>>> import numpy as np
>>> np.set_printoptions(precision=2, suppress=True, linewidth=160)
>>> W0 = np.load("x.npy")
>>> W0
array([[ 0.,  2., -2.,  0., -2., -1., -1., -2.,  0.],
       [-1.,  0.,  2., -2., -2., -2.,  0.,  1.,  0.],
       [ 0.,  1.,  2.,  2., -1., -2.,  1.,  1.,  0.],
       [ 2., -2.,  2.,  0.,  0.,  0.,  1., -2.,  0.],
       [ 2., -1.,  0., -1., -1., -2., -1., -2.,  0.],
       [-1.,  2.,  0.,  0.,  1.,  0.,  2., -1.,  0.],
       [-1.,  0.,  1.,  1.,  1.,  1., -2.,  0.,  0.],
       [-2.,  0.,  1.,  2.,  2., -2., -1., -2.,  0.],
       [ 0.,  0.,  0.,  0.,  0.,  0.,  0.,  0.,  2.]])
>>> x0 = np.array([3, 0, 0, -4, -4, 0, 0, -5, -1])
>>> target = W0 @ x0
>>> target
array([ 18.,   8.,  -9.,  16.,  24.,  -2., -11., -12.,  -2.])
>>> np.round(np.linalg.solve(W0, 3 * target), 2) + 0
array([  9.,   0.,   0., -12., -12.,   0.,   0., -15.,  -3.])
>>> rng = np.random.default_rng(607429)
>>> labels = rng.integers(0, 2, 8)
>>> J = (labels[:, None] == labels) * 3 + np.eye(8)
>>> J
array([[4., 3., 3., 0., 3., 3., 3., 3.],
       [3., 4., 3., 0., 3., 3., 3., 3.],
       [3., 3., 4., 0., 3., 3., 3., 3.],
       [0., 0., 0., 4., 0., 0., 0., 0.],
       [3., 3., 3., 0., 4., 3., 3., 3.],
       [3., 3., 3., 0., 3., 4., 3., 3.],
       [3., 3., 3., 0., 3., 3., 4., 3.],
       [3., 3., 3., 0., 3., 3., 3., 4.]])
>>> # 2 blocks once reordered
>>> labels = rng.permutation(8)
>>> labels
array([5, 6, 7, 3, 0, 1, 4, 2])
>>> M2 = J[labels][:, labels]
>>> np.diag(M2)
array([4., 4., 4., 4., 4., 4., 4., 4.])
>>> np.trace(M2)
np.float64(32.0)
>>> np.allclose(M2, J)
True
